% ipython --no-banner

In [1]: import numpy as np

In [2]: from numpy import linalg as LA

In [3]: np.set_printoptions(precision=1, suppress=True, linewidth=120)

In [4]: K = np.array([[0, -5, 11], [5, 0, -1], [-11, 1, 0]])

In [5]: K
Out[5]: 
array([[  0,  -5,  11],
       [  5,   0,  -1],
       [-11,   1,   0]])

In [6]: # rank 2

In [7]: [round(float(x), 1) for x in LA.svd(K, compute_uv=False)[:3]]
Out[7]: [12.1, 12.1, 0.0]

In [8]: np.argsort(-LA.norm(K, axis=0).round(6), kind="stable")[:3]
Out[8]: array([0, 2, 1])

In [9]: LA.matrix_rank(K, rtol=0.1)
Out[9]: np.int64(2)

In [10]: left, sv, vt = LA.svd(K)

In [11]: evecs = vt[:(sv > 1e-8).sum()]

In [12]: rng = np.random.default_rng(9696)

In [13]: vec = K[2] + -1 * K[0] + rng.integers(2) * np.eye(3)[2]

In [14]: vec
Out[14]: array([-11.,   6., -10.])

In [15]: LA.matrix_rank(np.vstack([K, vec]))
Out[15]: np.int64(3)

In [16]: np.allclose(evecs.T @ evecs @ vec, vec)
Out[16]: False

In [17]: np.round(LA.norm(vec - evecs.T @ evecs @ vec), 1)
Out[17]: np.float64(0.4)

In [18]: np.unique(K.round(6), axis=0).shape
Out[18]: (3, 3)

In [19]: np.allclose(K[:-1].T @ LA.lstsq(K[:-1].T, K[-1])[0], K[-1])
Out[19]: True

In [20]: np.abs(np.diag(LA.qr(K)[1])) > 1e-9
Out[20]: array([ True,  True, False])

In [21]: np.round(K @ LA.pinv(K) @ K, 1) + 0
Out[21]: 
array([[  0.,  -5.,  11.],
       [  5.,   0.,  -1.],
       [-11.,   1.,   0.]])

In [22]: P = np.triu(np.array([[1, 2, -2], [2, -1, -4], [-4, 5, 4]]), 1) + np.eye(3)

In [23]: out = P @ K @ LA.inv(P)

In [24]: np.round(np.poly(out), 1) + 0
Out[24]: array([  1.,   0., 147.,   0.])

In [25]: out
Out[25]: 
array([[  32.,  -71., -211.],
       [  49., -102., -311.],
       [ -11.,   23.,   70.]])

In [26]: LA.matrix_rank(out)
Out[26]: np.int64(2)

In [27]: P @ K - K @ P
Out[27]: 
array([[ 32.,  -2., -22.],
       [ 44., -14.,  10.],
       [  0.,  22., -18.]])

In [28]: round(LA.det(out), 1)
Out[28]: np.float64(0.0)

In [29]: rk = LA.matrix_rank(out)

In [30]: rk
Out[30]: np.int64(2)

In [31]: null = LA.svd(out)[2][rk:].T

In [32]: LA.matrix_rank(out.T @ out), LA.matrix_rank(out @ out.T)
Out[32]: (np.int64(2), np.int64(2))

In [33]: null[:, 0] / null[np.abs(null[:, 0]).round(6).argmax(), 0]
Out[33]: array([ 1. , -0.7,  0.4])

In [34]: [int(LA.matrix_rank(out[:i])) for i in range(1, len(out) + 1)]
Out[34]: [1, 2, 2]

In [35]: [int(LA.matrix_rank(out[:, :j + 1])) for j in range(3)]
Out[35]: [1, 2, 2]

In [36]: np.round(out @ null, 1) + 0
Out[36]: 
array([[0.],
       [0.],
       [0.]])

In [37]: null.shape
Out[37]: (3, 1)
